% ipython --no-banner

In [1]: import numpy as np

In [2]: import numpy.linalg as la

In [3]: np.set_printoptions(precision=1, suppress=True, linewidth=200, floatmode="fixed")

In [4]: def rd(a):
   ...:     return np.round(a, 1) + 0
   ...: 

In [5]: A = np.load("block5.npy")

In [6]: A
Out[6]: 
array([[2, 1, 2, 1],
       [0, 1, 0, 1],
       [2, 1, 2, 1],
       [0, 1, 0, 1]])

In [7]: rd(la.norm(A, 2) / la.norm(A))
Out[7]: np.float64(0.9)

In [8]: np.argsort(-la.norm(A, axis=0).round(6), kind="stable")[:3]
Out[8]: array([0, 2, 1])

In [9]: hat = np.triu(np.array([[0, 2, 0, 0], [2, 0, 1, 2], [2, 1, 0, 2], [0, 1, 0, 1]]), 1) + np.eye(4)

In [10]: A2 = hat @ A @ la.inv(hat)

In [11]: rd(np.poly(A2))
Out[11]: array([ 1.0, -6.0,  8.0,  0.0,  0.0])

In [12]: hat @ A - A @ hat
Out[12]: 
array([[ 0.0, -2.0, -1.0, -4.0],
       [ 2.0,  3.0,  1.0,  1.0],
       [ 0.0, -2.0, -1.0, -4.0],
       [ 0.0,  0.0, -1.0, -2.0]])

In [13]: rd(la.det(A2))
Out[13]: np.float64(0.0)

In [14]: np.trace(A2), np.trace(A)
Out[14]: (np.float64(6.0), np.int64(6))

In [15]: def softmax(z):
    ...:     e = np.exp(z - z.max(axis=-1, keepdims=True))
    ...:     return e / e.sum(axis=-1, keepdims=True)
    ...: 

In [16]: softmax(A).sum(axis=1)
Out[16]: array([1.0, 1.0, 1.0, 1.0])

In [17]: scores = A @ A.T / np.sqrt(4)

In [18]: rd(softmax(scores))
Out[18]: 
array([[0.5, 0.0, 0.5, 0.0],
       [0.2, 0.2, 0.2, 0.2],
       [0.5, 0.0, 0.5, 0.0],
       [0.2, 0.2, 0.2, 0.2]])

In [19]: softmax(scores)[1] @ A
Out[19]: array([1.0, 1.0, 1.0, 1.0])

In [20]: softmax(scores).round(6).argmax(axis=1)
Out[20]: array([0, 0, 0, 0])

In [21]: rng = np.random.default_rng(1086)

In [22]: labels = rng.permutation(4)

In [23]: labels
Out[23]: array([2, 3, 1, 0])

In [24]: A2 = A[labels][:, labels]

In [25]: np.allclose(A2, A)
Out[25]: False

In [26]: rd(np.sort(np.abs(la.eigvals(A2))))
Out[26]: array([0.0, 0.0, 2.0, 4.0])

In [27]: A2
Out[27]: 
array([[2, 1, 1, 2],
       [0, 1, 1, 0],
       [0, 1, 1, 0],
       [2, 1, 1, 2]])

In [28]: np.diag(A2)
Out[28]: array([2, 1, 1, 2])

In [29]: A2 = A / np.sqrt((A ** 2).mean(axis=1, keepdims=True))

In [30]: rd(A2[2])
Out[30]: array([1.3, 0.6, 1.3, 0.6])

In [31]: F = np.loadtxt("a.csv", delimiter=",")

In [32]: rd(F)
Out[32]: 
array([[ 0.7,  0.2,  0.0,  0.2, -0.2, -0.1, -0.1,  0.2,  0.1,  0.1],
       [ 0.2,  0.6,  0.2, -0.2, -0.1, -0.1, -0.1, -0.2, -0.2,  0.0],
       [ 0.0,  0.2,  0.7,  0.0,  0.2,  0.0,  0.3,  0.0,  0.0,  0.1],
       [ 0.2, -0.2,  0.0,  0.7,  0.0, -0.1,  0.2, -0.1, -0.2, -0.1],
       [-0.2, -0.1,  0.2,  0.0,  0.7, -0.2, -0.1,  0.1, -0.1,  0.2],
       [-0.1, -0.1,  0.0, -0.1, -0.2,  0.6,  0.2,  0.2, -0.2,  0.1],
       [-0.1, -0.1,  0.3,  0.2, -0.1,  0.2,  0.4, -0.1,  0.2, -0.1],
       [ 0.2, -0.2,  0.0, -0.1,  0.1,  0.2, -0.1,  0.5,  0.1,  0.3],
       [ 0.1, -0.2,  0.0, -0.2, -0.1, -0.2,  0.2,  0.1,  0.8,  0.0],
       [ 0.1,  0.0,  0.1, -0.1,  0.2,  0.1, -0.1,  0.3,  0.0,  0.3]])

In [33]: # rows and columns are dependent

In [34]: vec = np.array([5, 0, 1, 1, 3, 5, 2, 4, 0, 3])

In [35]: rd(F @ F @ vec)
Out[35]: array([ 3.8, -0.9,  2.5,  1.4,  1.1,  3.4,  0.6,  5.0, -0.6,  3.6])

In [36]: np.argsort(-la.norm(F, axis=0).round(6), kind="stable")[:3]
Out[36]: array([8, 4, 0])

In [37]: la.cond(F) > 100
Out[37]: np.True_

In [38]: C2 = F.T @ F

In [39]: np.allclose(C2, C2.T)
Out[39]: True

In [40]: (F @ F.T).shape
Out[40]: (10, 10)

In [41]: rd(C2)
Out[41]: 
array([[ 0.7,  0.2,  0.0,  0.2, -0.2, -0.1, -0.1,  0.2,  0.1,  0.1],
       [ 0.2,  0.6,  0.2, -0.2, -0.1, -0.1, -0.1, -0.2, -0.2,  0.0],
       [ 0.0,  0.2,  0.7,  0.0,  0.2,  0.0,  0.3,  0.0,  0.0,  0.1],
       [ 0.2, -0.2,  0.0,  0.7,  0.0, -0.1,  0.2, -0.1, -0.2, -0.1],
       [-0.2, -0.1,  0.2,  0.0,  0.7, -0.2, -0.1,  0.1, -0.1,  0.2],
       [-0.1, -0.1,  0.0, -0.1, -0.2,  0.6,  0.2,  0.2, -0.2,  0.1],
       [-0.1, -0.1,  0.3,  0.2, -0.1,  0.2,  0.4, -0.1,  0.2, -0.1],
       [ 0.2, -0.2,  0.0, -0.1,  0.1,  0.2, -0.1,  0.5,  0.1,  0.3],
       [ 0.1, -0.2,  0.0, -0.2, -0.1, -0.2,  0.2,  0.1,  0.8,  0.0],
       [ 0.1,  0.0,  0.1, -0.1,  0.2,  0.1, -0.1,  0.3,  0.0,  0.3]])

In [42]: rd(np.diag(C2))
Out[42]: array([0.7, 0.6, 0.7, 0.7, 0.7, 0.6, 0.4, 0.5, 0.8, 0.3])

In [43]: X = np.eye(11, dtype=int)[rng.permutation(11)] * np.array([-1, -2, 1, -1, -2, -1, -1, 2, 1, 1, 2])

In [44]: X
Out[44]: 
array([[ 0,  0,  0,  0,  0,  0, -1,  0,  0,  0,  0],
       [ 0,  0,  0,  0, -2,  0,  0,  0,  0,  0,  0],
       [ 0, -2,  0,  0,  0,  0,  0,  0,  0,  0,  0],
       [ 0,  0,  0,  0,  0, -1,  0,  0,  0,  0,  0],
       [ 0,  0,  0,  0,  0,  0,  0,  0,  0,  1,  0],
       [ 0,  0,  0,  0,  0,  0,  0,  0,  1,  0,  0],
       [ 0,  0,  0,  0,  0,  0,  0,  0,  0,  0,  2],
       [ 0,  0,  1,  0,  0,  0,  0,  0,  0,  0,  0],
       [-1,  0,  0,  0,  0,  0,  0,  0,  0,  0,  0],
       [ 0,  0,  0,  0,  0,  0,  0,  2,  0,  0,  0],
       [ 0,  0,  0, -1,  0,  0,  0,  0,  0,  0,  0]])

In [45]: # 2 blocks once reordered

In [46]: rk = la.matrix_rank(F)

In [47]: rk
Out[47]: np.int64(6)

In [48]: ns = la.svd(F)[2][rk:].T

In [49]: [int(la.matrix_rank(F[:i])) for i in range(1, len(F) + 1)]
Out[49]: [1, 2, 3, 4, 5, 6, 6, 6, 6, 6]

In [50]: rd(ns @ ns.T)
Out[50]: 
array([[ 0.3, -0.2,  0.0, -0.2,  0.2,  0.1,  0.1, -0.2, -0.1, -0.1],
       [-0.2,  0.4, -0.2,  0.2,  0.1,  0.1,  0.1,  0.2,  0.2,  0.0],
       [ 0.0, -0.2,  0.3,  0.0, -0.2,  0.0, -0.3,  0.0,  0.0, -0.1],
       [-0.2,  0.2,  0.0,  0.3,  0.0,  0.1, -0.2,  0.1,  0.2,  0.1],
       [ 0.2,  0.1, -0.2,  0.0,  0.3,  0.2,  0.1, -0.1,  0.1, -0.2],
       [ 0.1,  0.1,  0.0,  0.1,  0.2,  0.4, -0.2, -0.2,  0.2, -0.1],
       [ 0.1,  0.1, -0.3, -0.2,  0.1, -0.2,  0.6,  0.1, -0.2,  0.1],
       [-0.2,  0.2,  0.0,  0.1, -0.1, -0.2,  0.1,  0.5, -0.1, -0.3],
       [-0.1,  0.2,  0.0,  0.2,  0.1,  0.2, -0.2, -0.1,  0.2,  0.0],
       [-0.1,  0.0, -0.1,  0.1, -0.2, -0.1,  0.1, -0.3,  0.0,  0.7]])

In [51]: left, sigma, Vh = la.svd(X, full_matrices=False)

In [52]: sigma / sigma[0]
Out[52]: array([1.0, 1.0, 1.0, 1.0, 0.5, 0.5, 0.5, 0.5, 0.5, 0.5, 0.5])

In [53]: left.T @ left
Out[53]: 
array([[1.0, 0.0, 0.0, 0.0, 0.0, 0.0, 0.0, 0.0, 0.0, 0.0, 0.0],
       [0.0, 1.0, 0.0, 0.0, 0.0, 0.0, 0.0, 0.0, 0.0, 0.0, 0.0],
       [0.0, 0.0, 1.0, 0.0, 0.0, 0.0, 0.0, 0.0, 0.0, 0.0, 0.0],
       [0.0, 0.0, 0.0, 1.0, 0.0, 0.0, 0.0, 0.0, 0.0, 0.0, 0.0],
       [0.0, 0.0, 0.0, 0.0, 1.0, 0.0, 0.0, 0.0, 0.0, 0.0, 0.0],
       [0.0, 0.0, 0.0, 0.0, 0.0, 1.0, 0.0, 0.0, 0.0, 0.0, 0.0],
       [0.0, 0.0, 0.0, 0.0, 0.0, 0.0, 1.0, 0.0, 0.0, 0.0, 0.0],
       [0.0, 0.0, 0.0, 0.0, 0.0, 0.0, 0.0, 1.0, 0.0, 0.0, 0.0],
       [0.0, 0.0, 0.0, 0.0, 0.0, 0.0, 0.0, 0.0, 1.0, 0.0, 0.0],
       [0.0, 0.0, 0.0, 0.0, 0.0, 0.0, 0.0, 0.0, 0.0, 1.0, 0.0],
       [0.0, 0.0, 0.0, 0.0, 0.0, 0.0, 0.0, 0.0, 0.0, 0.0, 1.0]])

In [54]: left.shape, sigma.shape, Vh.shape
Out[54]: ((11, 11), (11,), (11, 11))

In [55]: Vh @ Vh.T
Out[55]: 
array([[1.0, 0.0, 0.0, 0.0, 0.0, 0.0, 0.0, 0.0, 0.0, 0.0, 0.0],
       [0.0, 1.0, 0.0, 0.0, 0.0, 0.0, 0.0, 0.0, 0.0, 0.0, 0.0],
       [0.0, 0.0, 1.0, 0.0, 0.0, 0.0, 0.0, 0.0, 0.0, 0.0, 0.0],
       [0.0, 0.0, 0.0, 1.0, 0.0, 0.0, 0.0, 0.0, 0.0, 0.0, 0.0],
       [0.0, 0.0, 0.0, 0.0, 1.0, 0.0, 0.0, 0.0, 0.0, 0.0, 0.0],
       [0.0, 0.0, 0.0, 0.0, 0.0, 1.0, 0.0, 0.0, 0.0, 0.0, 0.0],
       [0.0, 0.0, 0.0, 0.0, 0.0, 0.0, 1.0, 0.0, 0.0, 0.0, 0.0],
       [0.0, 0.0, 0.0, 0.0, 0.0, 0.0, 0.0, 1.0, 0.0, 0.0, 0.0],
       [0.0, 0.0, 0.0, 0.0, 0.0, 0.0, 0.0, 0.0, 1.0, 0.0, 0.0],
       [0.0, 0.0, 0.0, 0.0, 0.0, 0.0, 0.0, 0.0, 0.0, 1.0, 0.0],
       [0.0, 0.0, 0.0, 0.0, 0.0, 0.0, 0.0, 0.0, 0.0, 0.0, 1.0]])

In [56]: (sigma > 1e-8).sum()
Out[56]: np.int64(11)

In [57]: left, sigma, Vh = la.svd(F)

In [58]: V = Vh[:(sigma > 1e-8).sum()]

In [59]: vec = F[4] + -2 * F[6] + rng.integers(2) * np.eye(10)[3]

In [60]: rd(vec)
Out[60]: array([ 0.1,  0.1, -0.5, -0.3,  1.0, -0.6, -1.0,  0.2, -0.4,  0.3])

In [61]: rd(np.diag(V.T @ V))
Out[61]: array([0.7, 0.6, 0.7, 0.7, 0.7, 0.6, 0.4, 0.5, 0.8, 0.3])

In [62]: la.matrix_rank(np.vstack([F, vec]))
Out[62]: np.int64(6)

In [63]: np.allclose(V.T @ V @ vec, vec)
Out[63]: True

In [64]: rd(la.norm(vec - V.T @ V @ vec))
Out[64]: np.float64(0.0)

In [65]: u, g = X[8], X[3]

In [66]: u @ g
Out[66]: np.int64(0)

In [67]: u @ u
Out[67]: np.int64(1)

In [68]: pr = (u @ g) / (u @ u) * u

In [69]: np.outer(u, g)
Out[69]: 
array([[0, 0, 0, 0, 0, 1, 0, 0, 0, 0, 0],
       [0, 0, 0, 0, 0, 0, 0, 0, 0, 0, 0],
       [0, 0, 0, 0, 0, 0, 0, 0, 0, 0, 0],
       [0, 0, 0, 0, 0, 0, 0, 0, 0, 0, 0],
       [0, 0, 0, 0, 0, 0, 0, 0, 0, 0, 0],
       [0, 0, 0, 0, 0, 0, 0, 0, 0, 0, 0],
       [0, 0, 0, 0, 0, 0, 0, 0, 0, 0, 0],
       [0, 0, 0, 0, 0, 0, 0, 0, 0, 0, 0],
       [0, 0, 0, 0, 0, 0, 0, 0, 0, 0, 0],
       [0, 0, 0, 0, 0, 0, 0, 0, 0, 0, 0],
       [0, 0, 0, 0, 0, 0, 0, 0, 0, 0, 0]])

In [70]: (g - pr) @ u
Out[70]: np.float64(0.0)

In [71]: rd(la.norm(u + g) ** 2 + la.norm(u - g) ** 2)
Out[71]: np.float64(4.0)

In [72]: g - pr
Out[72]: array([ 0.0,  0.0,  0.0,  0.0,  0.0, -1.0,  0.0,  0.0,  0.0,  0.0,  0.0])
